$ python3 -q
>>> import numpy as np
>>> np.set_printoptions(suppress=True, linewidth=160)
>>> rd = lambda a: np.round(a, 2) + 0
>>> m1 = np.load("a.npy")
>>> print(m1)
[[-1 -1  3  0 -1  0 -1 -1 -1  0]
 [-1 -1  3  0 -1  0 -1 -1 -1  0]
 [-1 -1  3  0 -1  0 -1 -1 -1  0]
 [-2 -2  2 -1 -2 -1 -2 -2 -2 -1]
 [-1 -1  3  0 -1  0 -1 -1 -1  0]
 [-2 -2  2 -1 -2 -1 -2 -2 -2 -1]
 [-2 -2  2 -1 -2 -1 -2 -2 -2 -1]
 [-2 -2  2 -1 -2 -1 -2 -2 -2 -1]]
>>> r = np.linalg.matrix_rank(m1)
>>> print(r)
2
>>> null = np.linalg.svd(m1)[2][r:].T
>>> print([int(np.linalg.matrix_rank(m1[:i])) for i in range(1, len(m1) + 1)])
[1, 1, 1, 2, 2, 2, 2, 2]
>>> print([int(np.linalg.matrix_rank(m1[:, :j + 1])) for j in range(10)])
[1, 1, 2, 2, 2, 2, 2, 2, 2, 2]
>>> print(rd(null @ null.T))
[[ 0.87 -0.13  0.06 -0.09 -0.13 -0.09 -0.13 -0.13 -0.13 -0.09]
 [-0.13  0.87  0.06 -0.09 -0.13 -0.09 -0.13 -0.13 -0.13 -0.09]
 [ 0.06  0.06  0.13 -0.17  0.06 -0.17  0.06  0.06  0.06 -0.17]
 [-0.09 -0.09 -0.17  0.89 -0.09 -0.11 -0.09 -0.09 -0.09 -0.11]
 [-0.13 -0.13  0.06 -0.09  0.87 -0.09 -0.13 -0.13 -0.13 -0.09]
 [-0.09 -0.09 -0.17 -0.11 -0.09  0.89 -0.09 -0.09 -0.09 -0.11]
 [-0.13 -0.13  0.06 -0.09 -0.13 -0.09  0.87 -0.13 -0.13 -0.09]
 [-0.13 -0.13  0.06 -0.09 -0.13 -0.09 -0.13  0.87 -0.13 -0.09]
 [-0.13 -0.13  0.06 -0.09 -0.13 -0.09 -0.13 -0.13  0.87 -0.09]
 [-0.09 -0.09 -0.17 -0.11 -0.09 -0.11 -0.09 -0.09 -0.09  0.89]]
>>> print(np.allclose(m1 @ null, 0))
True
>>> print([round(float(x), 2) for x in np.linalg.svd(m1, compute_uv=False)[:3]])
[13.07, 3.63, 0.0]
>>> print(rd(np.linalg.norm(m1, 2) / np.linalg.norm(m1)))
0.96
>>> print(np.linalg.cond(m1) > 100)
True
>>> U, s, Vt = np.linalg.svd(m1)
>>> evecs = Vt[:(s > 1e-8).sum()]
>>> rng = np.random.default_rng(670856)
>>> vec = m1[0] + -2 * m1[2] + rng.integers(2) * np.eye(10)[7]
>>> print(vec)
[ 1.  1. -3.  0.  1.  0.  1.  1.  1.  0.]
>>> print(rd(evecs.T @ evecs))
[[ 0.13  0.13 -0.06  0.09  0.13  0.09  0.13  0.13  0.13  0.09]
 [ 0.13  0.13 -0.06  0.09  0.13  0.09  0.13  0.13  0.13  0.09]
 [-0.06 -0.06  0.87  0.17 -0.06  0.17 -0.06 -0.06 -0.06  0.17]
 [ 0.09  0.09  0.17  0.11  0.09  0.11  0.09  0.09  0.09  0.11]
 [ 0.13  0.13 -0.06  0.09  0.13  0.09  0.13  0.13  0.13  0.09]
 [ 0.09  0.09  0.17  0.11  0.09  0.11  0.09  0.09  0.09  0.11]
 [ 0.13  0.13 -0.06  0.09  0.13  0.09  0.13  0.13  0.13  0.09]
 [ 0.13  0.13 -0.06  0.09  0.13  0.09  0.13  0.13  0.13  0.09]
 [ 0.13  0.13 -0.06  0.09  0.13  0.09  0.13  0.13  0.13  0.09]
 [ 0.09  0.09  0.17  0.11  0.09  0.11  0.09  0.09  0.09  0.11]]
>>> X = np.load("case2.npy")
>>> print(rd(X))
[[ -2.09 -10.64   0.17   8.92  -5.33 -12.18 -11.62   2.07]
 [ -2.13 -10.06   0.23   8.44  -5.05 -11.41 -10.63   2.09]
 [ -2.2   -8.65   0.34   7.26  -4.39  -9.57  -8.3    2.07]
 [ -2.2   -8.52   0.35   7.15  -4.33  -9.41  -8.09   2.07]
 [ -2.25  -6.34   0.37   5.22  -3.36  -6.7   -4.82   1.87]
 [ -2.25  -6.24   0.37   5.12  -3.32  -6.58  -4.68   1.85]
 [ -2.24  -5.53   0.34   4.47  -3.02  -5.75  -3.74   1.73]
 [ -2.23  -5.14   0.31   4.1   -2.86  -5.31  -3.24   1.65]
 [ -2.2   -4.67   0.26   3.65  -2.67  -4.77  -2.67   1.54]
 [ -2.2   -4.57   0.25   3.55  -2.63  -4.66  -2.56   1.52]
 [ -2.18  -4.41   0.23   3.39  -2.56  -4.48  -2.37   1.47]
 [ -2.02  -3.12   0.02   2.12  -2.05  -3.12  -1.1    1.05]
 [ -1.93  -2.68  -0.07   1.68  -1.87  -2.69  -0.76   0.87]
 [ -1.45  -1.44  -0.33   0.5   -1.31  -1.53  -0.17   0.27]
 [ -1.03  -0.85  -0.38   0.07  -0.93  -0.99  -0.11   0.01]
 [ -0.77  -0.59  -0.35  -0.04  -0.71  -0.74  -0.11  -0.07]
 [ -0.42  -0.3   -0.23  -0.08  -0.4   -0.41  -0.09  -0.09]
 [ -0.4   -0.28  -0.22  -0.08  -0.38  -0.38  -0.09  -0.08]
 [ -0.15  -0.1   -0.09  -0.04  -0.15  -0.15  -0.04  -0.04]
 [ -0.15  -0.1   -0.09  -0.04  -0.15  -0.15  -0.04  -0.04]
 [  0.31   0.2    0.23   0.13   0.32   0.32   0.13   0.13]
 [  0.5    0.32   0.4    0.23   0.53   0.53   0.25   0.24]
 [  1.13   0.71   1.05   0.68   1.28   1.32   0.79   0.72]
 [  1.68   1.08   1.78   1.18   2.03   2.14   1.52   1.29]
 [  2.2    1.45   2.56   1.72   2.8    3.02   2.4    1.95]
 [  2.54   1.7    3.12   2.11   3.34   3.66   3.09   2.43]
 [  2.67   1.81   3.35   2.26   3.55   3.92   3.37   2.63]
 [  2.83   1.94   3.64   2.46   3.83   4.26   3.74   2.89]
 [  3.28   2.32   4.49   3.02   4.62   5.24   4.87   3.64]
 [  3.33   2.36   4.59   3.09   4.71   5.35   5.01   3.73]
 [  3.58   2.59   5.1    3.42   5.18   5.94   5.72   4.19]
 [  4.62   3.66   7.43   4.9    7.3    8.71   9.13   6.31]
 [  4.93   4.     8.18   5.36   7.97   9.61  10.28   7.  ]
 [  5.06   4.15   8.5    5.55   8.25  10.    10.78   7.29]
 [  5.07   4.17   8.53   5.57   8.28  10.04  10.84   7.33]
 [  8.25   8.74  17.82  10.82  16.54  21.8   26.62  16.08]
 [  8.47   9.14  18.58  11.22  17.21  22.79  27.98  16.81]
 [  8.68   9.51  19.3   11.6   17.84  23.74  29.29  17.49]
 [  8.74   9.61  19.5   11.7   18.02  24.    29.65  17.69]
 [  9.63  11.26  22.62  13.31  20.78  28.15  35.42  20.68]
 [  9.81  11.62  23.29  13.64  21.37  29.04  36.66  21.31]]
>>> Xc = X - X.mean(axis=0)
>>> U, s, Vt = np.linalg.svd(Xc, full_matrices=False)
>>> print(np.abs(U[:, 0]).argmax())
40
>>> print(np.linalg.matrix_rank(Xc))
3
>>> print(rd(s ** 2 / (s ** 2).sum()))
[0.95 0.04 0.   0.   0.   0.   0.   0.  ]
